In [1]: import numpy as np

In [2]: import numpy.linalg as la

In [3]: np.set_printoptions(precision=1, suppress=True, linewidth=160, legacy="1.25")

In [4]: data = np.load("data.npy")

In [5]: data
Out[5]: 
array([[ 42,   2,   2,   2],
       [  2, -18,   2,   2],
       [  2,   0,  41,   1],
       [  1,   2,   2, -60]])

In [6]: other = data[0, 0] * data[1:] - np.outer(data[1:, 0], data[0])

In [7]: other
Out[7]: 
array([[    0,  -760,    80,    80],
       [    0,    -4,  1718,    38],
       [    0,    82,    82, -2522]])

In [8]: la.matrix_rank(other), la.matrix_rank(data)
Out[8]: (3, 4)

In [9]: vals, evecs = la.eig(data)

In [10]: np.round(np.sort(la.eigvals(la.inv(data))), 1) + 0
Out[10]: array([-0.1,  0. ,  0. ,  0. ])

In [11]: vals
Out[11]: array([ 43.7,  39.4, -18. , -60.1])

In [12]: other = data ** -1
ValueError: Integers to negative integer powers are not allowed.


In [13]: other = la.inv(data)

In [14]: la.det(data) * other
Out[14]: 
array([[  44156.,    5084.,   -2480.,    1600.],
       [   4756., -103236.,    4960.,   -3200.],
       [  -2174.,    -166.,   45480.,     680.],
       [    822.,   -3362.,    1640.,  -31080.]])

In [15]: np.round(la.inv(other), 1) + 0
Out[15]: 
array([[ 42.,   2.,   2.,   2.],
       [  2., -18.,   2.,   2.],
       [  2.,   0.,  41.,   1.],
       [  1.,   2.,   2., -60.]])

In [16]: np.round(data @ other, 1) + 0
Out[16]: 
array([[1., 0., 0., 0.],
       [0., 1., 0., 0.],
       [0., 0., 1., 0.],
       [0., 0., 0., 1.]])

In [17]: np.round(la.cond(data), 1)
Out[17]: 3.4

In [18]: round(float(la.det(data) * la.det(other)), 1)
Out[18]: 1.0

In [19]: rng = np.random.default_rng(50)

In [20]: lab = rng.permutation(4)

In [21]: lab
Out[21]: array([2, 0, 3, 1])

In [22]: other = data[lab][:, lab]

In [23]: np.sort(np.abs(la.eigvals(other)))
Out[23]: array([18. , 39.4, 43.7, 60.1])

In [24]: other
Out[24]: 
array([[ 41,   2,   1,   0],
       [  2,  42,   2,   2],
       [  2,   1, -60,   2],
       [  2,   2,   2, -18]])

In [25]: th = np.sort(rng.uniform(-2, 2, 12))

In [26]: mat = np.c_[th, th ** 2, th ** 3] @ np.array([[0, 0, 2], [0, 2, 1], [0, 2, 1]])

In [27]: mat
Out[27]: 
array([[ 0. , -4.5, -5.7],
       [ 0. , -2.2, -4.1],
       [ 0. , -0.1, -2.2],
       [ 0. ,  0.1, -1.8],
       [ 0. ,  0.3, -1.2],
       [ 0. ,  0.2, -0.7],
       [ 0. ,  0.2, -0.7],
       [ 0. ,  0.1,  0.4],
       [ 0. ,  0.1,  0.5],
       [ 0. ,  1.1,  1.7],
       [ 0. , 20.8, 14.2],
       [ 0. , 22.3, 15.1]])

In [28]: # rank 2

In [29]: np.unique(mat.round(6), axis=0).shape
Out[29]: (12, 3)

In [30]: mat @ la.pinv(mat) @ mat
Out[30]: 
array([[ 0. , -4.5, -5.7],
       [ 0. , -2.2, -4.1],
       [ 0. , -0.1, -2.2],
       [ 0. ,  0.1, -1.8],
       [ 0. ,  0.3, -1.2],
       [ 0. ,  0.2, -0.7],
       [ 0. ,  0.2, -0.7],
       [ 0. ,  0.1,  0.4],
       [ 0. ,  0.1,  0.5],
       [ 0. ,  1.1,  1.7],
       [ 0. , 20.8, 14.2],
       [ 0. , 22.3, 15.1]])

In [31]: la.lstsq(mat[:-1].T, mat[-1])[2]
Out[31]: 2

In [32]: np.allclose(mat[:-1].T @ la.lstsq(mat[:-1].T, mat[-1])[0], mat[-1])
Out[32]: True
